$ python -q
>>> import numpy as np
>>> import numpy.linalg as la
>>> np.set_printoptions(precision=3, suppress=True, linewidth=100, sign=" ")
>>> Y = np.array([[2, 1], [0, 2], [2, 0]])
>>> F = np.kron(np.eye(3, dtype=int), Y)
>>> F
array([[ 2,  1,  0,  0,  0,  0],
       [ 0,  2,  0,  0,  0,  0],
       [ 2,  0,  0,  0,  0,  0],
       [ 0,  0,  2,  1,  0,  0],
       [ 0,  0,  0,  2,  0,  0],
       [ 0,  0,  2,  0,  0,  0],
       [ 0,  0,  0,  0,  2,  1],
       [ 0,  0,  0,  0,  0,  2],
       [ 0,  0,  0,  0,  2,  0]])
>>> theta = np.radians(120)
>>> R = np.eye(6)
>>> R[5, 5] = R[2, 2] = np.cos(theta)
>>> R[5, 2], R[2, 5] = -np.sin(theta), np.sin(theta)
>>> R
array([[ 1.   ,  0.   ,  0.   ,  0.   ,  0.   ,  0.   ],
       [ 0.   ,  1.   ,  0.   ,  0.   ,  0.   ,  0.   ],
       [ 0.   ,  0.   , -0.5  ,  0.   ,  0.   ,  0.866],
       [ 0.   ,  0.   ,  0.   ,  1.   ,  0.   ,  0.   ],
       [ 0.   ,  0.   ,  0.   ,  0.   ,  1.   ,  0.   ],
       [ 0.   ,  0.   , -0.866,  0.   ,  0.   , -0.5  ]])
>>> Y = F @ R.T
>>> la.svd(F, compute_uv=False), la.svd(Y, compute_uv=False)
(array([ 3.,  3.,  3.,  2.,  2.,  2.]), array([ 3.,  3.,  3.,  2.,  2.,  2.]))
>>> Y
array([[ 2.   ,  1.   ,  0.   ,  0.   ,  0.   ,  0.   ],
       [ 0.   ,  2.   ,  0.   ,  0.   ,  0.   ,  0.   ],
       [ 2.   ,  0.   ,  0.   ,  0.   ,  0.   ,  0.   ],
       [ 0.   ,  0.   , -1.   ,  1.   ,  0.   , -1.732],
       [ 0.   ,  0.   ,  0.   ,  2.   ,  0.   ,  0.   ],
       [ 0.   ,  0.   , -1.   ,  0.   ,  0.   , -1.732],
       [ 0.   ,  0.   ,  0.866,  0.   ,  2.   , -0.5  ],
       [ 0.   ,  0.   ,  1.732,  0.   ,  0.   , -1.   ],
       [ 0.   ,  0.   ,  0.   ,  0.   ,  2.   ,  0.   ]])
>>> t3 = np.stack([Y, 2 * Y, Y[::-1]])
>>> la.matrix_rank(t3)
array([ 6,  6,  6])
>>> t3.sum(axis=0)
array([[ 6.   ,  3.   ,  0.   ,  0.   ,  2.   ,  0.   ],
       [ 0.   ,  6.   ,  1.732,  0.   ,  0.   , -1.   ],
       [ 6.   ,  0.   ,  0.866,  0.   ,  2.   , -0.5  ],
       [ 0.   ,  0.   , -4.   ,  3.   ,  0.   , -6.928],
       [ 0.   ,  0.   ,  0.   ,  8.   ,  0.   ,  0.   ],
       [ 0.   ,  0.   , -4.   ,  1.   ,  0.   , -6.928],
       [ 2.   ,  0.   ,  2.598,  0.   ,  6.   , -1.5  ],
       [ 0.   ,  2.   ,  5.196,  0.   ,  0.   , -3.   ],
       [ 2.   ,  1.   ,  0.   ,  0.   ,  6.   ,  0.   ]])
